>>> import numpy as np
>>> import numpy.linalg as la
>>> np.set_printoptions(precision=2, suppress=True, linewidth=100, floatmode="fixed")
>>> def rd(a):
...     return np.round(a, 2) + 0
... 
>>> K = -3 * np.eye(5) + np.eye(5, k=1)
>>> K
array([[-3.00,  1.00,  0.00,  0.00,  0.00],
       [ 0.00, -3.00,  1.00,  0.00,  0.00],
       [ 0.00,  0.00, -3.00,  1.00,  0.00],
       [ 0.00,  0.00,  0.00, -3.00,  1.00],
       [ 0.00,  0.00,  0.00,  0.00, -3.00]])
>>> rng = np.random.default_rng(292)
>>> labels = rng.permutation(5)
>>> A2 = K[:, labels] * rng.choice([-1, 1], 5)
>>> A2
array([[ 0.00,  1.00, -0.00, -3.00,  0.00],
       [ 0.00, -3.00, -1.00,  0.00,  0.00],
       [ 1.00,  0.00,  3.00,  0.00,  0.00],
       [-3.00,  0.00, -0.00,  0.00,  1.00],
       [ 0.00,  0.00, -0.00,  0.00, -3.00]])
>>> Uu, _, vt = la.svd(K.T @ A2)
>>> labels
array([3, 1, 2, 0, 4])
>>> vec = np.array([2, 2, 1, 1, 1])
>>> rhs = K @ vec
>>> rhs
array([-4.00, -5.00, -2.00, -2.00, -3.00])
>>> rd(la.solve(K.T, K[4]))
array([0.00, 0.00, 0.00, 0.00, 1.00])
>>> O = K.astype(float).copy()
>>> for j in range(5):
...     O[:, j] -= O[:, :j] @ (O[:, :j].T @ O[:, j])
...     O[:, j] /= la.norm(O[:, j])
... 
>>> O
array([[-1.00,  0.00,  0.00,  0.00,  0.00],
       [ 0.00, -1.00,  0.00,  0.00,  0.00],
       [ 0.00,  0.00, -1.00,  0.00,  0.00],
       [ 0.00,  0.00,  0.00, -1.00,  0.00],
       [ 0.00,  0.00,  0.00,  0.00, -1.00]])
>>> O.T @ O
array([[1.00, 0.00, 0.00, 0.00, 0.00],
       [0.00, 1.00, 0.00, 0.00, 0.00],
       [0.00, 0.00, 1.00, 0.00, 0.00],
       [0.00, 0.00, 0.00, 1.00, 0.00],
       [0.00, 0.00, 0.00, 0.00, 1.00]])
>>> r0 = np.array([2, 1, 0, 1, 1])
>>> A2 = K + np.outer(r0, np.eye(5)[0])
>>> la.matrix_rank(A2 - K)
np.int64(1)
>>> A2
array([[-1.00,  1.00,  0.00,  0.00,  0.00],
       [ 1.00, -3.00,  1.00,  0.00,  0.00],
       [ 0.00,  0.00, -3.00,  1.00,  0.00],
       [ 1.00,  0.00,  0.00, -3.00,  1.00],
       [ 1.00,  0.00,  0.00,  0.00, -3.00]])
>>> rd(la.det(A2) / la.det(K)), rd(1 + la.solve(K, r0)[0])
(np.float64(0.21), np.float64(0.21))
>>> la.matrix_rank(la.inv(A2) - la.inv(K), tol=1e-8)
np.int64(1)
>>> r0 = np.array([3, -1, 0])
>>> W0 = r0[np.abs(np.subtract.outer(np.arange(3), np.arange(3)))]
>>> W0
array([[ 3, -1,  0],
       [-1,  3, -1],
       [ 0, -1,  3]])
>>> vec = np.array([-3, 2, -3])
>>> rhs = W0 @ vec
>>> rhs
array([-11,  12, -11])
>>> rd(la.solve(W0, W0[:, 0]))
array([1.00, 0.00, 0.00])
>>> rd(la.solve(W0, 2 * rhs))
array([-6.00,  4.00, -6.00])
>>> rd(la.solve(W0.T, W0[1]))
array([0.00, 1.00, 0.00])
>>> evals, evecs = la.eig(W0)
>>> rd(np.sort(la.eigvals(W0.T)))
array([1.59, 3.00, 4.41])
>>> rd(np.prod(evals))
np.float64(21.0)
>>> rd(np.sort(la.eigvals(la.inv(W0))))
array([0.23, 0.33, 0.63])
>>> rd(np.sort(la.eigvals(W0 @ W0)))
array([ 2.51,  9.00, 19.49])
>>> rd(evals)
array([1.59, 3.00, 4.41])
>>> arr = np.loadtxt("dump.csv", delimiter=",")
>>> arr
array([[46.16,  2.82, 31.74],
       [45.85,  4.81, 28.22],
       [44.97,  5.80, 30.59],
       [45.00,  3.26, 29.58],
       [45.89,  4.74, 30.90],
       [45.57,  3.76, 30.54],
       [44.93,  4.17, 31.16],
       [44.94,  5.95, 29.30],
       [45.60,  2.59, 30.79],
       [45.25,  3.92, 31.77],
       [44.52,  5.41, 30.79],
       [43.80,  4.14, 29.18],
       [43.67,  3.37, 30.42],
       [45.92,  5.50, 30.78],
       [45.24,  5.46, 28.97],
       [43.84,  4.05, 29.74],
       [43.81,  5.06, 31.47],
       [44.86,  5.71, 30.96],
       [43.96,  7.34, 31.05]])
>>> Uu, s, vt = la.svd(arr)
>>> rd(s)
array([237.41,   5.24,   3.86])
>>> np.argmax(s[:-1] / (s[1:] + 1e-6)) + 1
np.int64(1)
>>> A2 = Uu[:, :1] @ np.diag(s[:1]) @ vt[:1]
>>> la.matrix_rank(arr, rtol=0.05)
np.int64(1)
>>> rd(np.abs(arr - A2).max())
np.float64(2.74)
>>> rd(la.norm(arr - A2, 2)), rd(s[1])
(np.float64(5.24), np.float64(5.24))
>>> rd(la.norm(arr - A2) / la.norm(arr))
np.float64(0.03)
>>> A = np.load("case19.npy")
>>> A
array([[ 0.00,  0.00,  0.00,  0.00,  1.00],
       [ 0.00,  0.00,  0.00,  0.00, -1.00],
       [ 0.00,  0.00,  0.00,  0.00, -1.00],
       [ 0.00,  0.00,  0.00,  0.00,  2.00],
       [ 1.00, -1.00, -1.00,  2.00,  0.00]])
>>> la.lstsq(A[:-1].T, A[-1])[2]
np.int32(1)
>>> np.allclose(A[:-1].T @ la.lstsq(A[:-1].T, A[-1])[0], A[-1])
False
>>> np.unique(A.round(6), axis=0).shape
(4, 5)
>>> X = np.load("arr.npy")
>>> X
array([[-1.16,  0.99,  0.00,  0.97, -4.66],
       [ 0.73, -1.29, -1.09,  4.49, -1.20],
       [ 1.47,  0.81,  1.99, -0.31,  4.26],
       [ 1.13, -1.30, -0.17,  3.82, -2.72],
       [-0.03,  0.39, -1.84, -4.45,  1.28],
       [-1.20,  0.38, -4.62, -1.18, -0.81],
       [-3.01, -0.50, -0.66, -0.74,  3.83],
       [ 1.56,  1.82, -1.62,  2.68, -3.07],
       [ 0.15,  1.36, -0.93,  3.76,  2.84],
       [ 1.91,  2.51,  0.07, -3.34,  1.97],
       [-4.47,  0.29, -1.66,  1.45, -0.26],
       [ 1.93, -2.69,  2.97,  1.84,  1.36],
       [-1.53, -3.16,  2.91,  0.98, -1.79],
       [-1.12, -0.94,  3.15, -2.38, -2.70],
       [-2.81,  0.90,  2.62, -3.00, -0.64],
       [-1.40, -4.62,  1.08,  0.08, -0.74],
       [ 0.25,  3.85, -2.73,  0.38, -1.60],
       [ 0.75, -1.99,  1.46,  3.57, -2.37]])
>>> Z = X[[7, 2]].astype(float)
>>> for _ in range(4):
...     labels = la.norm(X[:, None] - Z, axis=-1).argmin(axis=1)
...     Z = np.array([X[labels == j].mean(axis=0) for j in range(2)])
... 
>>> labels
array([0, 0, 1, 0, 1, 0, 1, 0, 1, 1, 0, 1, 0, 0, 1, 0, 0, 0])
>>> rd(Z)
array([[-0.59, -0.54, -0.30,  1.35, -1.99],
       [-0.06,  0.40,  0.60, -0.89,  2.13]])
>>> np.abs(Z[1] - Z[0]).argmax()
np.int64(4)
>>> np.count_nonzero(X)
np.int64(89)
>>> rd(la.norm(X))
np.float64(21.21)
>>> labels = X[:, 3] > np.median(X[:, 3])
>>> r0 = X[labels].mean(axis=0) - X[~labels].mean(axis=0)
>>> labels.astype(int)
array([1, 1, 0, 1, 0, 0, 0, 1, 1, 0, 1, 1, 1, 0, 0, 0, 0, 1])
>>> rd((((X - X.mean(axis=0)) @ r0 > 0) == labels).mean())
np.float64(0.94)
>>> np.argsort(-np.abs(r0).round(6), kind="stable")
array([3, 4, 1, 0, 2])
>>> mat = np.array([[-0.3, 0.2, -1.1],
...     [0.9, 0.5, -0.1],
...     [1.0, 1.9, -0.4],
...     [1.1, -0.2, 0.1],
...     [-1.8, -0.7, -0.3],
...     [0.8, -1.7, 0.2],
...     [1.3, -0.6, 0.8],
...     [-1.1, 1.7, -0.1],
...     [1.9, -1.9, 1.1],
...     [0.1, -0.1, -0.7],
...     [0.5, 0.4, 0.2],
...     [1.4, 0.1, 0.6],
...     [0.9, 1.2, -0.4],
...     [0.0, -0.4, -0.7],
...     [0.6, 1.1, 0.0],
...     [1.4, 0.4, -1.2],
...     [-0.3, 1.2, 0.8],
...     [0.4, 0.1, -0.4],
...     [-1.0, 1.1, 0.0],
...     [-0.3, 0.0, 0.6],
...     [0.9, 0.3, -0.2],
...     [0.0, 1.5, 0.1],
...     [-2.4, -1.6, -0.6],
...     [-1.1, 2.3, 1.4],
...     [0.9, 0.2, 1.5]])
>>> mat[1] *= 5
>>> mat
array([[-0.30,  0.20, -1.10],
       [ 4.50,  2.50, -0.50],
       [ 1.00,  1.90, -0.40],
       [ 1.10, -0.20,  0.10],
       [-1.80, -0.70, -0.30],
       [ 0.80, -1.70,  0.20],
       [ 1.30, -0.60,  0.80],
       [-1.10,  1.70, -0.10],
       [ 1.90, -1.90,  1.10],
       [ 0.10, -0.10, -0.70],
       [ 0.50,  0.40,  0.20],
       [ 1.40,  0.10,  0.60],
       [ 0.90,  1.20, -0.40],
       [ 0.00, -0.40, -0.70],
       [ 0.60,  1.10,  0.00],
       [ 1.40,  0.40, -1.20],
       [-0.30,  1.20,  0.80],
       [ 0.40,  0.10, -0.40],
       [-1.00,  1.10,  0.00],
       [-0.30,  0.00,  0.60],
       [ 0.90,  0.30, -0.20],
       [ 0.00,  1.50,  0.10],
       [-2.40, -1.60, -0.60],
       [-1.10,  2.30,  1.40],
       [ 0.90,  0.20,  1.50]])
>>> r0, v = mat[7], mat[6]
>>> rd(r0 @ r0)
np.float64(4.11)
>>> pr = (r0 @ v) / (r0 @ r0) * r0
>>> rd(np.outer(r0, v))
array([[-1.43,  0.66, -0.88],
       [ 2.21, -1.02,  1.36],
       [-0.13,  0.06, -0.08]])
>>> la.matrix_rank(np.outer(r0, v))
np.int64(1)
>>> rd(la.norm(r0 + v) ** 2 + la.norm(r0 - v) ** 2)
np.float64(13.6)
